In [1]: import numpy as np

In [2]: np.set_printoptions(precision=2, suppress=True, linewidth=120)

In [3]: def rd(a):
   ...:     return np.round(a, 2) + 0
   ...: 

In [4]: C = np.sign(np.array([[1, 2, 0], [-5, -2, 5], [-5, 1, -2]]))

In [5]: Y = (np.tril(C, -1) + np.eye(3)) @ (np.triu(C, 1) + np.eye(3))

In [6]: evals = np.array([1, 2, 2])

In [7]: X = np.rint(Y * evals @ np.linalg.inv(Y)) + 0

In [8]: X
Out[8]: 
array([[ 2.,  2., -1.],
       [ 0.,  0.,  1.],
       [ 0., -2.,  3.]])

In [9]: rng = np.random.default_rng(364)

In [10]: Y = X + rng.integers(-2, 3, (3, 2)) @ rng.integers(-2, 3, (2, 3))

In [11]: Y
Out[11]: 
array([[ 6.,  2., -3.],
       [-2.,  4., -2.],
       [ 4., -6.,  5.]])

In [12]: rd(np.linalg.svd(Y - X, compute_uv=False))
Out[12]: array([8.07, 4.46, 0.  ])

In [13]: np.linalg.matrix_rank(Y - X, tol=1e-8)
Out[13]: np.int64(2)

In [14]: W1 = np.array([[-4, 1, 3, -1, 1, 5], [2, -5, 2, -2, -3, -4], [-1, 1, -4, -2, 2, 2]])

In [15]: coef = np.array([2, -2, 0, 0, 2, 2])

In [16]: hid = np.maximum(Y @ W1 + coef, 0)

In [17]: np.linalg.matrix_rank(hid)
Out[17]: np.int64(3)

In [18]: C = np.array([[9, 1, 1], [3, 3, 3], [0, 3, 9], [9, 9, 3], [1, 7, 5], [0, 7, 5]])

In [19]: W1 @ C
Out[19]: 
array([[-41,  41,  53],
       [-18, -74, -36],
       [-22,   0, -20]])

In [20]: Y = np.linalg.inv(X)

In [21]: rd(np.linalg.det(X) * np.linalg.det(Y))
Out[21]: np.float64(1.0)

In [22]: rd(np.linalg.det(X) * Y)
Out[22]: 
array([[ 2., -4.,  2.],
       [ 0.,  6., -2.],
       [ 0.,  4.,  0.]])

In [23]: np.allclose(Y, X.T)
Out[23]: False

In [24]: rd(np.linalg.inv(Y))
Out[24]: 
array([[ 2.,  2., -1.],
       [ 0.,  0.,  1.],
       [ 0., -2.,  3.]])
